% ipython --no-banner

In [1]: import numpy as np

In [2]: import numpy.linalg as la

In [3]: np.set_printoptions(precision=3, suppress=True, linewidth=100)

In [4]: def tidy(a):
   ...:     return np.round(a, 3) + 0
   ...: 

In [5]: M = np.loadtxt("case16.csv", delimiter=",")

In [6]: M
Out[6]: 
array([[ 0.694,  1.333,  0.597, -0.135, -0.728],
       [-0.726, -1.643, -3.08 ,  0.239,  2.783],
       [-0.083, -0.481, -1.096,  0.258,  0.924]])

In [7]: gram = M.T @ M

In [8]: np.allclose(gram, gram.T)
Out[8]: True

In [9]: la.matrix_rank(gram)
Out[9]: np.int64(3)

In [10]: tidy(la.eigvalsh(gram)[::-1])
Out[10]: array([24.998,  1.   ,  0.04 ,  0.   ,  0.   ])

In [11]: tidy(la.svd(M, compute_uv=False) ** 2)
Out[11]: array([24.998,  1.   ,  0.04 ])

In [12]: tidy(np.trace(gram)), tidy((M ** 2).sum())
Out[12]: (np.float64(26.038), np.float64(26.038))

In [13]: (M @ M.T).shape
Out[13]: (3, 3)

In [14]: def softmax(z):
    ...:     e = np.exp(z - z.max(axis=-1, keepdims=True))
    ...:     return e / e.sum(axis=-1, keepdims=True)
    ...: 

In [15]: tidy(softmax(M[2] + -3))
Out[15]: array([0.162, 0.109, 0.059, 0.228, 0.443])

In [16]: print(tidy(softmax(10 * M[2])))
[0.    0.    0.    0.001 0.999]

In [17]: tidy(softmax(M[2]))
Out[17]: array([0.162, 0.109, 0.059, 0.228, 0.443])

In [18]: S = M @ M.T / np.sqrt(5)

In [19]: softmax(S).round(6).argmax(axis=1)
Out[19]: array([0, 1, 1])

In [20]: T = np.stack([M, 2 * M, M[::-1]])

In [21]: print(T.shape)
(3, 3, 5)

In [22]: la.matrix_rank(T.reshape(3, -1))
Out[22]: np.int64(2)

In [23]: (T @ M.T).shape
Out[23]: (3, 3, 3)

In [24]: tidy(np.einsum("bij,cij->bc", T, T))
Out[24]: 
array([[ 26.038,  52.076,  16.394],
       [ 52.076, 104.152,  32.788],
       [ 16.394,  32.788,  26.038]])

In [25]: W1 = np.array([[-6, 6, -7, -8],
    ...:     [-1, 1, -1, -5],
    ...:     [4, 5, -5, -6],
    ...:     [3, 0, -7, 8],
    ...:     [-7, -6, -1, 1]])

In [26]: beta = np.array([-1, 2, 0, -1])

In [27]: act = np.maximum(M @ W1 + beta, 0)

In [28]: tidy(act)
Out[28]: 
array([[ 0.582, 14.85 ,  0.   ,  0.   ],
       [ 0.   ,  0.   , 17.669, 36.198],
       [ 0.   ,  0.   ,  3.812, 11.633]])

In [29]: (act > 0).astype(int)
Out[29]: 
array([[1, 1, 0, 0],
       [0, 0, 1, 1],
       [0, 0, 1, 1]])

In [30]: tidy((act > 0).mean(axis=0))
Out[30]: array([0.333, 0.333, 0.667, 0.667])

In [31]: la.matrix_rank(act)
Out[31]: np.int64(3)

In [32]: cent = np.array([[1, -1], [-3, 0], [0, 1], [-1, -2]])

In [33]: print(tidy(act @ cent))
[[-43.968  -0.582]
 [-36.198 -54.727]
 [-11.633 -19.454]]

In [34]: W1 @ cent
Out[34]: 
array([[-16,  15],
       [  1,  10],
       [ -5,   3],
       [ -5, -26],
       [ 10,   4]])

In [35]: (act @ cent).round(6).argmax(axis=1)
Out[35]: array([1, 0, 0])

In [36]: W0 = np.diag(np.array([-2, 1, 0, 1, 2])) + 3 * np.eye(5, k=1) + 3 * np.eye(5, k=-1)

In [37]: W0
Out[37]: 
array([[-2.,  3.,  0.,  0.,  0.],
       [ 3.,  1.,  3.,  0.,  0.],
       [ 0.,  3.,  0.,  3.,  0.],
       [ 0.,  0.,  3.,  1.,  3.],
       [ 0.,  0.,  0.,  3.,  2.]])

In [38]: proj = np.triu(np.array([[1, 2, 1, 2, 0],
    ...:     [2, 2, 2, 0, 0],
    ...:     [0, 2, 2, 1, 0],
    ...:     [1, 0, 0, 1, 1],
    ...:     [0, 1, 2, 1, 0]]), 1) + np.eye(5)

In [39]: Y = proj @ W0 @ la.inv(proj)

In [40]: Y
Out[40]: 
array([[  4.,   0.,   8., -11.,  17.],
       [  3.,   1.,  -2.,   2.,  -2.],
       [  0.,   3.,  -3.,   7.,  -4.],
       [  0.,   0.,   3.,   1.,   4.],
       [  0.,   0.,   0.,   3.,  -1.]])

In [41]: proj @ W0 - W0 @ proj
Out[41]: 
array([[ 6.,  9.,  8.,  9.,  6.],
       [ 0.,  0., -5., -3.,  0.],
       [ 0.,  0., -3.,  1.,  0.],
       [ 0.,  0.,  0.,  0.,  1.],
       [ 0.,  0.,  0.,  0., -3.]])

In [42]: print(tidy(la.det(Y)))
72.0
